In [1]: import numpy as np

In [2]: np.set_printoptions(precision=4, suppress=True, linewidth=100, floatmode="fixed")

In [3]: rd = lambda a: np.round(a, 4) + 0

In [4]: arr = np.array([[0.4, -0.1, -0.5],
   ...:     [0.2, 0.3, 0.6],
   ...:     [0.5, 0.2, -0.4],
   ...:     [0.6, -2.5, -0.5],
   ...:     [-1.2, -0.6, -0.3],
   ...:     [-0.9, 1.2, 1.6],
   ...:     [0.4, 1.0, 0.6],
   ...:     [-1.1, 0.3, -0.7],
   ...:     [0.5, 0.8, 1.1],
   ...:     [-0.9, 1.2, -1.6],
   ...:     [0.2, 2.1, -0.4],
   ...:     [0.6, -1.4, 0.6],
   ...:     [0.7, 0.8, 1.2]])

In [5]: arr[4] *= 5

In [6]: arr
Out[6]: 
array([[ 0.4000, -0.1000, -0.5000],
       [ 0.2000,  0.3000,  0.6000],
       [ 0.5000,  0.2000, -0.4000],
       [ 0.6000, -2.5000, -0.5000],
       [-6.0000, -3.0000, -1.5000],
       [-0.9000,  1.2000,  1.6000],
       [ 0.4000,  1.0000,  0.6000],
       [-1.1000,  0.3000, -0.7000],
       [ 0.5000,  0.8000,  1.1000],
       [-0.9000,  1.2000, -1.6000],
       [ 0.2000,  2.1000, -0.4000],
       [ 0.6000, -1.4000,  0.6000],
       [ 0.7000,  0.8000,  1.2000]])

In [7]: Xc = (arr - arr.mean(axis=0)) / arr.std(axis=0)

In [8]: print(rd(Xc.std(axis=0)))
[1.0000 1.0000 1.0000]

In [9]: beta = np.linalg.lstsq(np.delete(Xc, 0, axis=1), Xc[:, 0])[0]

In [10]: np.abs(beta).argmax()
Out[10]: np.int64(1)

In [11]: rd(beta)
Out[11]: array([0.3381, 0.3860])

In [12]: C = arr[[0, 10]].astype(float)

In [13]: for _ in range(4):
    ...:     lab = np.linalg.norm(arr[:, None] - C, axis=-1).argmin(axis=1)
    ...:     C = np.array([arr[lab == j].mean(axis=0) for j in range(2)])
    ...: 

In [14]: lab
Out[14]: array([1, 1, 1, 0, 0, 1, 1, 0, 1, 1, 1, 0, 1])

In [15]: np.bincount(lab)
Out[15]: array([4, 9])

In [16]: np.abs(C[1] - C[0]).argmax()
Out[16]: np.int64(1)

In [17]: rd(C[1] - C[0])
Out[17]: array([1.5972, 2.4833, 0.7694])

In [18]: rd(C)
Out[18]: 
array([[-1.4750, -1.6500, -0.5250],
       [ 0.1222,  0.8333,  0.2444]])

In [19]: Xc = arr - arr.mean(axis=0)

In [20]: left, s, Vt = np.linalg.svd(Xc, full_matrices=False)

In [21]: print(rd(s ** 2 / (s ** 2).sum()))
[0.6829 0.2112 0.1059]

In [22]: rd(Xc.mean(axis=0))
Out[22]: array([0.0000, 0.0000, 0.0000])

In [23]: rd(Vt[0] * np.sign(Vt[0, np.abs(Vt[0]).argmax()]))
Out[23]: array([0.7940, 0.5302, 0.2974])

In [24]: rd(s)
Out[24]: array([7.3229, 4.0720, 2.8840])

In [25]: E = np.array([[17, 21, 5, 13], [21, 27, 6, 21], [5, 6, 26, 10], [13, 21, 10, 35]])

In [26]: vec = np.array([1, 0, 0, 2])

In [27]: E @ np.ones(4)
Out[27]: array([56.0000, 75.0000, 47.0000, 79.0000])

In [28]: (E @ vec).argmax()
Out[28]: np.int64(3)

In [29]: E @ vec
Out[29]: array([43, 63, 25, 83])

In [30]: print(np.einsum("ij,j->i", E, vec))
[43 63 25 83]

In [31]: np.linalg.norm(E @ vec) <= np.linalg.norm(E, 2) * np.linalg.norm(vec) + 1e-9
Out[31]: np.True_

In [32]: E * vec
Out[32]: 
array([[17,  0,  0, 26],
       [21,  0,  0, 42],
       [ 5,  0,  0, 20],
       [13,  0,  0, 70]])

In [33]: rd(np.sort(np.abs(np.linalg.eigvals(E))))
Out[33]: array([ 0.0000, 14.0082, 23.0569, 67.9349])

In [34]: W1 = np.array([[2, 3, 3, 3], [1, 1, 0, 2], [0, 2, 1, 3], [2, 0, 1, 0]])

In [35]: beta = np.array([3, 2, 3, 1])

In [36]: act = np.maximum(E @ W1 + beta, 0)

In [37]: print((act > 0).astype(int))
[[1 1 1 1]
 [1 1 1 1]
 [1 1 1 1]
 [1 1 1 1]]

In [38]: np.linalg.matrix_rank(act)
Out[38]: np.int64(4)

In [39]: C = np.array([[2, 1], [3, 1], [0, 2], [1, 2]])

In [40]: act @ C
Out[40]: 
array([[529, 530],
       [676, 676],
       [409, 434],
       [598, 600]])

In [41]: (act @ C).round(6).argmax(axis=1)
Out[41]: array([1, 0, 1, 1])

In [42]: def softmax(z):
    ...:     e = np.exp(z - z.max(axis=-1, keepdims=True))
    ...:     return e / e.sum(axis=-1, keepdims=True)
    ...: 

In [43]: rd(softmax(10 * E[0]))
Out[43]: array([0.0000, 1.0000, 0.0000, 0.0000])

In [44]: scores = E @ E.T / np.sqrt(4)

In [45]: softmax(scores).round(6).argmax(axis=1)
Out[45]: array([1, 1, 2, 3])

In [46]: evals, V = np.linalg.eigh(E)

In [47]: rd(V.T @ V)
Out[47]: 
array([[1.0000, 0.0000, 0.0000, 0.0000],
       [0.0000, 1.0000, 0.0000, 0.0000],
       [0.0000, 0.0000, 1.0000, 0.0000],
       [0.0000, 0.0000, 0.0000, 1.0000]])

In [48]: rd(np.linalg.eigvalsh(E @ E))
Out[48]: array([   0.0000,  196.2293,  531.6218, 4615.1489])

In [49]: rd(np.linalg.svd(E, compute_uv=False))
Out[49]: array([67.9349, 23.0569, 14.0082,  0.0000])

In [50]: rd(evals.sum()), np.trace(E)
Out[50]: (np.float64(105.0), np.int64(105))

In [51]: rd(V.T @ E @ V)
Out[51]: 
array([[ 0.0000,  0.0000,  0.0000,  0.0000],
       [ 0.0000, 14.0082,  0.0000,  0.0000],
       [ 0.0000,  0.0000, 23.0569,  0.0000],
       [ 0.0000,  0.0000,  0.0000, 67.9349]])

In [52]: print(rd(V @ np.diag(evals) @ V.T))
[[17.0000 21.0000  5.0000 13.0000]
 [21.0000 27.0000  6.0000 21.0000]
 [ 5.0000  6.0000 26.0000 10.0000]
 [13.0000 21.0000 10.0000 35.0000]]
